$ ipython --no-banner

In [1]: import numpy as np

In [2]: import numpy.linalg as la

In [3]: np.set_printoptions(suppress=True, linewidth=120)

In [4]: rd = lambda a: np.round(a, 2) + 0

In [5]: Y = np.array([[3, 1, 2, 0, 3],
   ...:     [0, 2, 3, 1, 2],
   ...:     [3, 2, 1, 1, 3],
   ...:     [1, 0, 3, 2, 1],
   ...:     [0, 2, 1, 2, 0]])

In [6]: mat = Y - Y.T

In [7]: print(mat)
[[ 0  1 -1 -1  3]
 [-1  0  1  1  0]
 [ 1 -1  0 -2  2]
 [ 1 -1  2  0 -1]
 [-3  0 -2  1  0]]

In [8]: r = la.matrix_rank(mat)

In [9]: print(r)
4

In [10]: ns = la.svd(mat)[2][r:].T

In [11]: [int(la.matrix_rank(mat[:i])) for i in range(1, len(mat) + 1)]
Out[11]: [1, 2, 3, 4, 4]

In [12]: [int(la.matrix_rank(np.delete(mat, i, axis=0))) for i in range(5)]
Out[12]: [4, 4, 4, 4, 4]

In [13]: print(np.allclose(mat @ ns, 0))
True

In [14]: rd(ns[:, 0] / ns[np.abs(ns[:, 0]).round(6).argmax(), 0])
Out[14]: array([ 0.6, -0.6, -0.4,  1. ,  0.4])

In [15]: la.matrix_rank(mat.T @ mat), la.matrix_rank(mat @ mat.T)
Out[15]: (np.int64(4), np.int64(4))

In [16]: rd(ns @ ns.T)
Out[16]: 
array([[ 0.18, -0.18, -0.12,  0.29,  0.12],
       [-0.18,  0.18,  0.12, -0.29, -0.12],
       [-0.12,  0.12,  0.08, -0.2 , -0.08],
       [ 0.29, -0.29, -0.2 ,  0.49,  0.2 ],
       [ 0.12, -0.12, -0.08,  0.2 ,  0.08]])

In [17]: [int(la.matrix_rank(mat[:, :j + 1])) for j in range(5)]
Out[17]: [1, 2, 3, 4, 4]

In [18]: rd(mat @ ns)
Out[18]: 
array([[0.],
       [0.],
       [0.],
       [0.],
       [0.]])

In [19]: rng = np.random.default_rng(4999)

In [20]: labels = rng.permutation(5)

In [21]: print(labels)
[4 0 1 2 3]

In [22]: Y = mat[labels][:, labels]

In [23]: rd(np.sort(np.abs(la.eigvals(Y))))
Out[23]: array([0.  , 1.58, 1.58, 4.53, 4.53])

In [24]: blk = np.stack([mat, -1 * mat, mat[::-1]])

In [25]: print(blk.shape)
(3, 5, 5)

In [26]: print(la.matrix_rank(blk))
[4 4 4]

In [27]: print(rd(la.det(blk)))
[0. 0. 0.]

In [28]: la.matrix_rank(blk.reshape(3, -1))
Out[28]: np.int64(2)

In [29]: (blk @ mat.T).shape
Out[29]: (3, 5, 5)

In [30]: print(np.einsum("bij,cij->bc", blk, blk))
[[ 46 -46  14]
 [-46  46 -14]
 [ 14 -14  46]]
